$ python -q
>>> import numpy as np
>>> from numpy import linalg as LA
>>> np.set_printoptions(precision=3, suppress=True, linewidth=160, sign=" ")
>>> def rd(a):
...     return np.round(a, 3) + 0
... 
>>> K = np.array([[-2.33, 0.41, -1.57, -8.0],
...     [-1.13, 0.92, -1.36, -4.56],
...     [1.11, 1.34, -1.54, 1.75],
...     [0.63, -0.94, 1.22, 3.01]])
>>> left, sv, vt = LA.svd(K)
>>> evecs = vt[:(sv > 1e-8).sum()]
>>> rng = np.random.default_rng(80553)
>>> x0 = K[3] + -2 * K[1] + rng.integers(2) * np.eye(4)[2]
>>> rd(x0)
array([ 2.89, -2.78,  4.94, 12.13])
>>> rd(LA.norm(x0 - evecs.T @ evecs @ x0))
np.float64(0.189)
>>> LA.matrix_rank(np.vstack([K, x0]))
np.int64(4)
>>> K.shape
(4, 4)
>>> np.abs(K).max()
np.float64(8.0)
>>> rd(K.sum(axis=0))
array([-1.72,  1.73, -3.25, -7.8 ])
>>> rd(LA.norm(K))
np.float64(10.822)
>>> rd(K.sum(axis=1))
array([-11.49,  -6.13,   2.66,   3.92])
>>> np.unravel_index(np.abs(K).argmax(), K.shape)
(np.int64(0), np.int64(3))
>>> np.count_nonzero(K)
np.int64(16)
>>> K[:, 4]
Traceback (most recent call last):
  File "<python-input-19>", line 1, in <module>
    K[:, 4]
    ~^^^^^^
IndexError: index 4 is out of bounds for axis 1 with size 4
>>> F = np.load("a.npy")
>>> F
array([[-1,  0,  2,  2],
       [ 0,  1,  1,  2],
       [-1,  0,  2,  2],
       [ 2,  0, -1, -1]])
>>> # looks like rank 3
>>> z = rng.permutation(4)
>>> z
array([ 0,  2,  3,  1])
>>> other = F[z][:, z]
>>> np.diag(other)
array([-1,  2, -1,  1])
>>> P = np.triu(np.array([[8, 2, 1, 0], [7, 5, 5, 8], [5, 5, 4, 8], [2, 7, 6, 1]]), 1) + np.eye(4)
>>> other = P @ F @ LA.inv(P)
>>> LA.matrix_rank(other)
np.int64(3)
>>> np.trace(other), np.trace(F)
(np.float64(1.0), np.int64(1))
>>> P @ F - F @ P
array([[ -1.,   4.,   5., -10.],
       [ 11.,   0.,  -3., -14.],
       [ 16.,   2.,  -7., -24.],
       [  0.,  -4.,  -2.,   8.]])
>>> np.einsum("ii->", F)
np.int64(1)
>>> rd(LA.eigvals(F).sum().real)
np.float64(1.0)
>>> rd(np.poly(F))
array([ 1., -1., -3.,  3.,  0.])
>>> data = np.load("x.npy")
>>> data
array([[ 1,  0,  0],
       [ 2,  1,  0],
       [ 1,  2,  1]])
>>> # triangular
>>> z = rng.permutation(3)
>>> z
array([ 1,  0,  2])
>>> other = data[z][:, z]
>>> other
array([[ 1,  2,  0],
       [ 0,  1,  0],
       [ 2,  1,  1]])
>>> np.trace(other)
np.int64(3)
>>> rd(np.sort(np.abs(LA.eigvals(other))))
array([ 1.,  1.,  1.])
>>> rd(LA.det(other)), rd(LA.det(data[z]))
(np.float64(1.0), np.float64(-1.0))
>>> np.poly(data)
array([ 1., -3.,  3., -1.])
>>> np.einsum("ii->", data)
np.int64(3)
>>> np.einsum("ij,ji->", data, data)
np.int64(3)
>>> x0 = np.array([-2, -2, -2])
>>> rhs = data @ x0
>>> rhs
array([-2, -6, -8])
>>> rd(LA.solve(data, rhs))
array([-2., -2., -2.])
>>> Q, r_ = LA.qr(data)
>>> rd(Q @ r_)
array([[ 1.,  0.,  0.],
       [ 2.,  1.,  0.],
       [ 1.,  2.,  1.]])
>>> rd(abs(r_[0, 0])), rd(LA.norm(data[:, 0]))
(np.float64(2.449), np.float64(2.449))
>>> rd(np.trace(Q @ Q.T))
np.float64(3.0)
>>> left, sv, vt = LA.svd(F, full_matrices=False)
>>> rd(left.T @ F @ vt.T)
array([[ 5.13 ,  0.   ,  0.   ,  0.   ],
       [ 0.   ,  1.732,  0.   ,  0.   ],
       [ 0.   ,  0.   ,  0.827,  0.   ],
       [ 0.   ,  0.   ,  0.   ,  0.   ]])
>>> np.abs(left[:, 0]).round(6).argmax()
np.int64(0)
>>> rd(np.cumsum(sv ** 2) / np.sum(sv ** 2))
array([ 0.877,  0.977,  1.   ,  1.   ])
